% python3 -q
>>> import numpy as np
>>> np.set_printoptions(precision=2, suppress=True, linewidth=100)
>>> K = np.load("a.npy")
>>> K
array([[23, -9, 12],
       [-9, 21,  9],
       [12,  9, 19]])
>>> proj = np.triu(np.array([[2, 7, -5], [5, -8, 4], [3, -4, 7]]), 1) + np.eye(3)
>>> out = proj @ K @ np.linalg.inv(proj)
>>> np.linalg.matrix_rank(out)
np.int64(3)
>>> np.poly(out)
array([   1.,  -63., 1013., -807.])
>>> round(float(np.linalg.det(out)), 2)
807.0
>>> f = np.array([-1, -2, 0])
>>> g = np.array([5, 2, 3, 3])
>>> J = np.outer(f, g)
>>> J
array([[ -5,  -2,  -3,  -3],
       [-10,  -4,  -6,  -6],
       [  0,   0,   0,   0]])
>>> np.linalg.matrix_rank(J, rtol=0.1)
np.int64(1)
>>> np.linalg.cond(J) > 100
np.True_
>>> np.argsort(-np.linalg.norm(J, axis=0).round(6), kind="stable")[:3]
array([0, 2, 3])
>>> [round(float(x), 2) for x in np.linalg.svd(J, compute_uv=False)[:3]]
[15.33, 0.0, 0.0]
>>> np.round(np.trace(np.linalg.pinv(J) @ J), 2)
np.float64(1.0)
>>> np.unique(J.round(6), axis=0).shape
(3, 4)
>>> np.allclose(J[:-1].T @ np.linalg.lstsq(J[:-1].T, J[-1])[0], J[-1])
True
>>> F = np.load("out2.npy")
>>> F
array([[0.5 , 0.  , 0.25, 0.25],
       [0.  , 1.  , 0.  , 0.  ],
       [0.  , 0.5 , 0.5 , 0.  ],
       [0.  , 0.33, 0.  , 0.67]])
>>> rng = np.random.default_rng(70588)
>>> idx = rng.permutation(4)
>>> idx
array([2, 1, 3, 0])
>>> out = F[idx][:, idx]
>>> np.sort(np.abs(np.linalg.eigvals(out)))
array([0.5 , 0.5 , 0.67, 1.  ])
>>> np.round(np.linalg.det(out), 2), round(float(np.linalg.det(F[idx])), 2)
(np.float64(0.17), 0.17)
>>> np.diag(out)
array([0.5 , 1.  , 0.67, 0.5 ])
>>> Q, _ = np.linalg.qr(np.array([[1.8, 1.1, 0.9], [0.4, -0.9, 0.7], [0.1, 0.1, 1.2]]))
>>> w = np.array([1, -2, 2])
>>> arr = Q @ np.diag(w) @ Q.T
>>> arr
array([[ 0.87,  0.62, -0.09],
       [ 0.62, -1.85,  0.17],
       [-0.09,  0.17,  1.99]])
>>> [round(float(np.linalg.det(arr[:i, :i])), 2) + 0 for i in range(1, 4)]
[0.87, -2.0, -4.0]
>>> np.all(np.linalg.eigvalsh(arr) > 0)
np.False_
>>> f = np.array([0, 1, 2, 1])
>>> out = F + np.outer(f, np.eye(4)[0])
>>> out
array([[0.5 , 0.  , 0.25, 0.25],
       [1.  , 1.  , 0.  , 0.  ],
       [2.  , 0.5 , 0.5 , 0.  ],
       [1.  , 0.33, 0.  , 0.67]])
>>> feats = np.load("w.npy")
>>> feats
array([[-0.13,  0.61,  0.78],
       [-0.98,  0.06, -0.2 ],
       [-0.17, -0.79,  0.59]])
>>> W1 = np.array([[2, 2, 0], [3, 1, 1], [2, 0, 1]])
>>> coef = np.array([2, 0, -2])
>>> hid = np.maximum(feats @ W1 + coef, 0)
>>> (hid > 0).mean(axis=0)
array([0.67, 0.33, 0.  ])
>>> np.linalg.matrix_rank(hid)
np.int64(2)
>>> W2 = np.array([[1, 3], [2, 3], [2, 3]])
>>> hid @ W2
array([[ 5.85, 16.48],
       [ 0.  ,  0.  ],
       [ 0.46,  1.39]])
>>> (hid @ W2).round(6).argmax(axis=1)
array([1, 0, 1])
>>> f = np.array([0, 2, 4])
>>> np.cross(feats[2, :3], feats[1, :3])
array([ 0.13, -0.61, -0.78])
>>> np.polyval(f, feats[2])
array([3.66, 2.42, 5.18])
>>> np.convolve(feats[2], f)
array([ 0.  , -0.34, -2.26, -1.99,  2.35])
>>> idx = rng.permutation(3)
>>> idx
array([1, 2, 0])
>>> out = feats[idx][:, idx]
>>> np.allclose(out, feats)
False
>>> np.round(np.linalg.det(out), 2), round(np.linalg.det(feats[idx]), 2)
(np.float64(1.0), np.float64(1.0))
>>> round(np.linalg.norm(feats, 1), 2), np.round(np.linalg.norm(feats, np.inf), 2)
(np.float64(1.57), np.float64(1.55))
>>> round(float(np.linalg.norm(feats) ** 2 / np.linalg.norm(feats, 2) ** 2), 2)
3.0
>>> np.linalg.norm(feats, axis=0)
array([1., 1., 1.])
>>> np.round(feats[2] @ feats[0], 2)
np.float64(0.0)
>>> np.round(np.linalg.norm(feats, "nuc"), 2)
np.float64(3.0)
>>> np.linalg.norm(feats, axis=1)
array([1., 1., 1.])
>>> round(np.linalg.norm(feats[2] - feats[0]), 2)
np.float64(1.41)
>>> round(float(np.linalg.norm(feats[2], 1)), 2), round(np.linalg.norm(feats[2], np.inf), 2)
(1.55, np.float64(0.79))
>>> E = np.loadtxt("layer14.csv", delimiter=",")
>>> E
array([[ 0.43, -0.04, -0.57, -0.7 ],
       [-0.56,  0.36,  0.35, -0.66],
       [ 0.13, -0.8 ,  0.51, -0.29],
       [-0.69, -0.47, -0.54,  0.04]])
>>> ang = np.radians(90)
>>> r_ = np.eye(4)
>>> r_[2, 2] = r_[1, 1] = np.cos(ang)
>>> r_[2, 1], r_[1, 2] = -np.sin(ang), np.sin(ang)
>>> r_.round(2) + 0
array([[ 1.,  0.,  0.,  0.],
       [ 0.,  0.,  1.,  0.],
       [ 0., -1.,  0.,  0.],
       [ 0.,  0.,  0.,  1.]])
>>> out = E @ r_.T
>>> np.linalg.svd(E, compute_uv=False), np.linalg.svd(out, compute_uv=False)
(array([1., 1., 1., 1.]), array([1., 1., 1., 1.]))
>>> np.allclose(np.linalg.norm(E, axis=1), np.linalg.norm(out, axis=1))
True
>>> np.linalg.norm(E, axis=0)
array([1., 1., 1., 1.])
>>> np.round(E[:, 3] @ E[:, 2], 2)
np.float64(0.0)
>>> np.linalg.svd(E, compute_uv=False)
array([1., 1., 1., 1.])
>>> np.linalg.pinv(E)
array([[ 0.43, -0.56,  0.13, -0.69],
       [-0.04,  0.36, -0.8 , -0.47],
       [-0.57,  0.35,  0.51, -0.54],
       [-0.7 , -0.66, -0.29,  0.04]])
>>> np.round(np.linalg.det(2 * E), 2), round(float(np.linalg.det(E)), 2)
(np.float64(-16.0), -1.0)
>>> np.kron(np.eye(2, dtype=int), E)
array([[ 0.43, -0.04, -0.57, -0.7 ,  0.  , -0.  , -0.  , -0.  ],
       [-0.56,  0.36,  0.35, -0.66, -0.  ,  0.  ,  0.  , -0.  ],
       [ 0.13, -0.8 ,  0.51, -0.29,  0.  , -0.  ,  0.  , -0.  ],
       [-0.69, -0.47, -0.54,  0.04, -0.  , -0.  , -0.  ,  0.  ],
       [ 0.  , -0.  , -0.  , -0.  ,  0.43, -0.04, -0.57, -0.7 ],
       [-0.  ,  0.  ,  0.  , -0.  , -0.56,  0.36,  0.35, -0.66],
       [ 0.  , -0.  ,  0.  , -0.  ,  0.13, -0.8 ,  0.51, -0.29],
       [-0.  , -0.  , -0.  ,  0.  , -0.69, -0.47, -0.54,  0.04]])
>>> np.round(np.poly(E), 2) + 0
array([ 1.  , -1.35,  0.  ,  1.35, -1.  ])
>>> np.linalg.eigvals(E)
array([-1.  +0.j  ,  1.  +0.j  ,  0.67+0.74j,  0.67-0.74j])
>>> round(np.einsum("ii->", E), 2)
np.float64(1.35)
>>> Q = E.astype(float).copy()
>>> for j in range(4):
...     Q[:, j] -= Q[:, :j] @ (Q[:, :j].T @ Q[:, j])
...     Q[:, j] /= np.linalg.norm(Q[:, j])
... 
>>> np.round(Q.T @ Q, 2) + 0
array([[1., 0., 0., 0.],
       [0., 1., 0., 0.],
       [0., 0., 1., 0.],
       [0., 0., 0., 1.]])
>>> f = np.array([2, 3, -1])
>>> g = np.array([2, -1, 3])
>>> X = f[:, None] + g[None, :]
>>> X
array([[ 4,  1,  5],
       [ 5,  2,  6],
       [ 1, -2,  2]])
>>> np.kron(np.eye(2, dtype=int), X)
array([[ 4,  1,  5,  0,  0,  0],
       [ 5,  2,  6,  0,  0,  0],
       [ 1, -2,  2,  0,  0,  0],
       [ 0,  0,  0,  4,  1,  5],
       [ 0,  0,  0,  5,  2,  6],
       [ 0,  0,  0,  1, -2,  2]])
>>> rank = np.linalg.matrix_rank(X)
>>> rank
np.int64(2)
>>> ns = np.linalg.svd(X)[2][rank:].T
>>> np.allclose(X @ ns, 0)
True
>>> ns.shape
(3, 1)
>>> np.round(X @ ns, 2) + 0
array([[0.],
       [0.],
       [0.]])
>>> [int(np.linalg.matrix_rank(X[:i])) for i in range(1, len(X) + 1)]
[1, 2, 2]
>>> [int(np.linalg.matrix_rank(np.delete(X, i, axis=0))) for i in range(3)]
[2, 2, 2]
